% python3 -q
>>> import numpy as np
>>> np.set_printoptions(suppress=True, linewidth=120)
>>> arr = np.loadtxt("x.csv", delimiter=",")
>>> print(arr.round(3))
[[0.064 0.149 0.106 0.064 0.149]
 [0.149 0.348 0.248 0.149 0.348]
 [0.106 0.248 0.177 0.106 0.248]
 [0.064 0.149 0.106 0.064 0.149]
 [0.149 0.348 0.248 0.149 0.348]]
>>> print(np.round(arr @ np.linalg.pinv(arr) @ arr, 3))
[[0.064 0.149 0.106 0.064 0.149]
 [0.149 0.348 0.248 0.149 0.348]
 [0.106 0.248 0.177 0.106 0.248]
 [0.064 0.149 0.106 0.064 0.149]
 [0.149 0.348 0.248 0.149 0.348]]
>>> print(np.abs(np.diag(np.linalg.qr(arr)[1])) > 1e-9)
[ True False False False False]
>>> print(np.unique(arr.round(6), axis=0).shape)
(3, 5)
>>> K = np.load("run13.npy")
>>> print(K)
[[0 1 0 0]
 [1 0 1 1]
 [0 1 0 1]
 [0 1 1 0]]
>>> vals, evecs = np.linalg.eig(K)
>>> print(np.round(K @ evecs[:, 0] - vals[0] * evecs[:, 0], 3) + 0)
[0. 0. 0. 0.]
>>> print(np.round(np.sort(np.linalg.eigvals(np.linalg.inv(K))), 3))
[-1.    -0.675  0.461  3.214]
>>> print([round(float(np.linalg.det(K[:i, :i])), 2) + 0 for i in range(1, 5)])
[0.0, -1.0, 0.0, 1.0]
>>> print(np.all(np.linalg.eigvalsh(K) > 0))
False
>>> print(np.round(np.linalg.eigvalsh(K).min(), 3))
-1.481
>>> print(np.round(np.linalg.eigvals(K), 3))
[-1.481  0.311  2.17  -1.   ]
>>> print(np.kron(np.eye(2, dtype=int), K))
[[0 1 0 0 0 0 0 0]
 [1 0 1 1 0 0 0 0]
 [0 1 0 1 0 0 0 0]
 [0 1 1 0 0 0 0 0]
 [0 0 0 0 0 1 0 0]
 [0 0 0 0 1 0 1 1]
 [0 0 0 0 0 1 0 1]
 [0 0 0 0 0 1 1 0]]
>>> print(np.einsum("ii->", K))
0
>>> print(round(float(np.linalg.det(K.T)), 3))
1.0
>>> rng = np.random.default_rng(300)
>>> idx = rng.permutation(4)
>>> print(idx)
[3 2 1 0]
>>> Y = K[idx][:, idx]
>>> print(np.trace(Y))
0
>>> print(np.allclose(Y, K))
False
>>> print(np.round(np.sort(np.abs(np.linalg.eigvals(Y))), 3))
[0.311 1.    1.481 2.17 ]
>>> print(round(float(np.linalg.det(Y)), 3), round(float(np.linalg.det(K[idx])), 3))
1.0 1.0
>>> f = np.array([-5, -9, -8])
>>> print(np.convolve(K[3], f))
[  0  -5 -14 -17  -8   0]
>>> print(np.correlate(K[3], K[1], "full"))
[0 1 2 1 1 1 0]
>>> print(np.cross(K[3, :3], K[1, :3]))
[ 1  1 -1]
>>> print(np.array([np.convolve(row, f, "same") for row in K]))
[[ -5  -9  -8   0]
 [ -9 -13 -14 -17]
 [ -5  -9 -13  -9]
 [ -5 -14 -17  -8]]
>>> mat = np.load("a.npy")
>>> print(mat)
[[ 0  1  3 -3]
 [ 0  0 -3  1]
 [ 0  0  0 -2]
 [ 0  0  0  0]]
>>> # rank 3
>>> print([round(float(x), 3) for x in np.linalg.svd(mat, compute_uv=False)[:3]])
[5.367, 1.967, 0.568]
>>> print(np.argsort(-np.linalg.norm(mat, axis=0).round(6), kind="stable")[:3])
[2 3 1]
>>> print(np.linalg.matrix_rank(mat, rtol=0.1))
3
>>> print(np.round(np.linalg.norm(mat, 2) / np.linalg.norm(mat), 3))
0.934
>>> idx = rng.permutation(4)
>>> print(idx)
[3 0 2 1]
>>> Y = mat[idx][:, idx]
>>> print(np.round(np.linalg.det(Y), 3), round(float(np.linalg.det(mat[idx])), 3))
0.0 0.0
>>> print(np.round(np.sort(np.abs(np.linalg.eigvals(Y))), 3))
[0. 0. 0. 0.]
>>> print(Y)
[[ 0  0  0  0]
 [-3  0  3  1]
 [-2  0  0  0]
 [ 1  0 -3  0]]
>>> print(np.trace(Y))
0
>>> rank = np.linalg.matrix_rank(Y)
>>> print(rank)
3
>>> ns = np.linalg.svd(Y)[2][rank:].T
>>> print(np.round(Y @ ns, 3) + 0)
[[0.]
 [0.]
 [0.]
 [0.]]
>>> print(np.allclose(Y @ ns, 0))
True
>>> print(np.round(ns @ ns.T, 3) + 0)
[[0. 0. 0. 0.]
 [0. 1. 0. 0.]
 [0. 0. 0. 0.]
 [0. 0. 0. 0.]]
